$ ipython --no-banner

In [1]: import numpy as np

In [2]: import numpy.linalg as la

In [3]: np.set_printoptions(suppress=True, linewidth=100)

In [4]: A = np.array([[4, 2, 1], [2, 5, 0], [0, 4, 0], [5, 4, 5]])

In [5]: A[-1] = A[0] + 3 * A[1]

In [6]: print(A)
[[ 4  2  1]
 [ 2  5  0]
 [ 0  4  0]
 [10 17  1]]

In [7]: U, sv, Vt = la.svd(A, full_matrices=False)

In [8]: print(np.round(np.cumsum(sv ** 2) / np.sum(sv ** 2), 1))
[1. 1. 1.]

In [9]: print(np.round(sv / sv[0], 1) + 0)
[1.  0.2 0. ]

In [10]: print(U.shape, sv.shape, Vt.shape)
(4, 3) (3,) (3, 3)

In [11]: other = np.c_[A[:, :2] @ np.array([[3, 3], [1, -3]]), np.array([-2, -5, 0, 6])]

In [12]: print(other)
[[ 14   6  -2]
 [ 11  -9  -5]
 [  4 -12   0]
 [ 47 -21   6]]

In [13]: print(np.round(la.norm(la.qr(A)[0].T @ other, axis=0) ** 2 / ((other ** 2).sum(axis=0) + 1e-12), 1))
[1.  1.  0.3]

In [14]: print(la.matrix_rank(np.c_[A, other]))
4

In [15]: print(la.matrix_rank(other))
3

In [16]: q, Rm = la.qr(A)

In [17]: print(q.round(1))
[[-0.4  0.7 -0.6]
 [-0.2 -0.3  0.2]
 [-0.  -0.6 -0.8]
 [-0.9 -0.2  0.2]]

In [18]: print(np.round(q @ Rm, 1) + 0)
[[ 4.  2.  1.]
 [ 2.  5.  0.]
 [ 0.  4.  0.]
 [10. 17.  1.]]

In [19]: print(round(float(abs(Rm[0, 0])), 1), round(float(la.norm(A[:, 0])), 1))
11.0 11.0

In [20]: print(np.round(np.abs(np.diag(Rm)), 1))
[11.   6.3  0.4]

In [21]: other = q / np.sqrt((q ** 2).mean(axis=1, keepdims=True))

In [22]: print(np.round(q - q.mean(axis=1, keepdims=True), 1))
[[-0.3  0.8 -0.5]
 [-0.1 -0.2  0.3]
 [ 0.5 -0.2 -0.3]
 [-0.6  0.1  0.5]]

In [23]: print(other[1].round(1))
[-0.7 -1.2  1. ]

In [24]: M = np.array([[0.9, -0.3, 0.1, -1.3, 1.0, 1.4, -0.2, 0.6, -0.8],
    ...:     [-0.5, 0.2, -0.8, -0.7, -0.5, 0.3, 0.7, 2.2, -0.4],
    ...:     [-0.1, -0.3, 0.6, -0.5, 0.9, 0.8, -1.8, -0.1, 1.4],
    ...:     [-0.2, -0.3, 0.6, -0.5, 1.1, 0.9, -1.7, -0.3, 1.2],
    ...:     [0.6, 2.0, -0.2, -1.6, 1.3, -0.9, -0.6, 1.7, 1.0]])

In [25]: other = np.array([[3, -2, 1],
    ...:     [-2, 3, 1],
    ...:     [2, -3, 0],
    ...:     [-1, 1, 1],
    ...:     [3, 1, -3],
    ...:     [2, -3, -1],
    ...:     [1, -1, -1],
    ...:     [3, -2, -3],
    ...:     [0, 3, 0]])

In [26]: print(np.round(np.einsum("ik,kj->ji", M, other), 1))
[[ 12.2   3.6   4.2   4.2   5.6]
 [-10.9  -4.4   1.7   1.5   8. ]
 [ -6.7  -7.1  -2.3  -2.6  -6.5]]

In [27]: print(la.matrix_rank(np.vstack([M, other.T])))
8

In [28]: print(np.round(other.T @ M.T, 1))
[[ 12.2   3.6   4.2   4.2   5.6]
 [-10.9  -4.4   1.7   1.5   8. ]
 [ -6.7  -7.1  -2.3  -2.6  -6.5]]
